$ ipython --no-banner

In [1]: import numpy as np

In [2]: import numpy.linalg as la

In [3]: np.set_printoptions(suppress=True, linewidth=120)

In [4]: rng = np.random.default_rng(14353)

In [5]: m1 = rng.normal(size=(17, 3)) + 10 * np.array([2, 1, 1])

In [6]: m1.round(2)
Out[6]: 
array([[18.8 ,  9.38, 10.9 ],
       [20.45,  9.48,  8.5 ],
       [19.44, 10.09,  9.29],
       [19.32, 12.26,  9.5 ],
       [20.46,  9.41, 10.04],
       [19.37,  7.68,  9.77],
       [20.33,  8.83,  9.87],
       [20.8 , 11.15,  8.96],
       [19.18, 10.41,  9.45],
       [22.39,  9.25,  9.07],
       [19.94,  9.42, 10.44],
       [19.3 ,  8.88,  9.18],
       [20.8 ,  9.44, 10.82],
       [20.5 ,  9.07,  9.29],
       [20.43, 10.24, 11.1 ],
       [21.92,  8.53, 10.97],
       [19.72,  9.65,  9.83]])

In [7]: u, r1 = m1[5], m1[2]

In [8]: round(u @ u, 2)
Out[8]: np.float64(529.45)

In [9]: round(float(u @ r1), 2)
Out[9]: 544.76

In [10]: pr = (u @ r1) / (u @ u) * u

In [11]: np.round(np.outer(u, r1), 2)
Out[11]: 
array([[376.53, 195.4 , 179.94],
       [149.29,  77.48,  71.34],
       [189.91,  98.56,  90.75]])

In [12]: np.round(r1 - pr, 2)
Out[12]: array([-0.48,  2.19, -0.76])

In [13]: M = np.loadtxt("test16.csv", delimiter=",")

In [14]: M.round(2)
Out[14]: 
array([[ 0.17,  0.5 , -0.17, -0.83],
       [ 0.5 ,  0.7 ,  0.1 ,  0.5 ],
       [-0.17,  0.1 ,  0.97, -0.17],
       [-0.83,  0.5 , -0.17,  0.17]])

In [15]: w, vecs = la.eigh(M)

In [16]: np.round(la.svd(M, compute_uv=False), 2)
Out[16]: array([1., 1., 1., 1.])

In [17]: np.round(vecs @ np.diag(w) @ vecs.T, 2)
Out[17]: 
array([[ 0.17,  0.5 , -0.17, -0.83],
       [ 0.5 ,  0.7 ,  0.1 ,  0.5 ],
       [-0.17,  0.1 ,  0.97, -0.17],
       [-0.83,  0.5 , -0.17,  0.17]])

In [18]: np.round(vecs.T @ vecs, 2) + 0
Out[18]: 
array([[1., 0., 0., 0.],
       [0., 1., 0., 0.],
       [0., 0., 1., 0.],
       [0., 0., 0., 1.]])

In [19]: (w > 1e-8).sum(), (w < -1e-8).sum()
Out[19]: (np.int64(3), np.int64(1))

In [20]: round(float(M[:, 1] @ M[:, 0]), 2)
Out[20]: -0.0

In [21]: np.round(M @ M.T, 2) + 0
Out[21]: 
array([[1., 0., 0., 0.],
       [0., 1., 0., 0.],
       [0., 0., 1., 0.],
       [0., 0., 0., 1.]])

In [22]: np.round(la.norm(M, axis=0), 2)
Out[22]: array([1., 1., 1., 1.])

In [23]: np.round(la.pinv(M), 2)
Out[23]: 
array([[ 0.17,  0.5 , -0.17, -0.83],
       [ 0.5 ,  0.7 ,  0.1 ,  0.5 ],
       [-0.17,  0.1 ,  0.97, -0.17],
       [-0.83,  0.5 , -0.17,  0.17]])

In [24]: np.round(la.matrix_power(M, 4), 2) + 0
Out[24]: 
array([[1., 0., 0., 0.],
       [0., 1., 0., 0.],
       [0., 0., 1., 0.],
       [0., 0., 0., 1.]])

In [25]: np.round((M + M.T) / 2, 2)
Out[25]: 
array([[ 0.17,  0.5 , -0.17, -0.83],
       [ 0.5 ,  0.7 ,  0.1 ,  0.5 ],
       [-0.17,  0.1 ,  0.97, -0.17],
       [-0.83,  0.5 , -0.17,  0.17]])

In [26]: np.round(la.det(M), 2)
Out[26]: np.float64(-1.0)

In [27]: assert M == M.T
---------------------------------------------------------------------------
ValueError                                Traceback (most recent call last)
Cell In[27], line 1
----> 1 assert M == M.T

ValueError: The truth value of an array with more than one element is ambiguous. Use a.any() or a.all()

In [28]: la.determinant(M)
---------------------------------------------------------------------------
AttributeError                            Traceback (most recent call last)
Cell In[28], line 1
----> 1 la.determinant(M)

AttributeError: module 'numpy.linalg' has no attribute 'determinant'

In [29]: np.allclose(M, M.T)
Out[29]: True

In [30]: np.allclose(M @ M.T, M.T @ M)
Out[30]: True
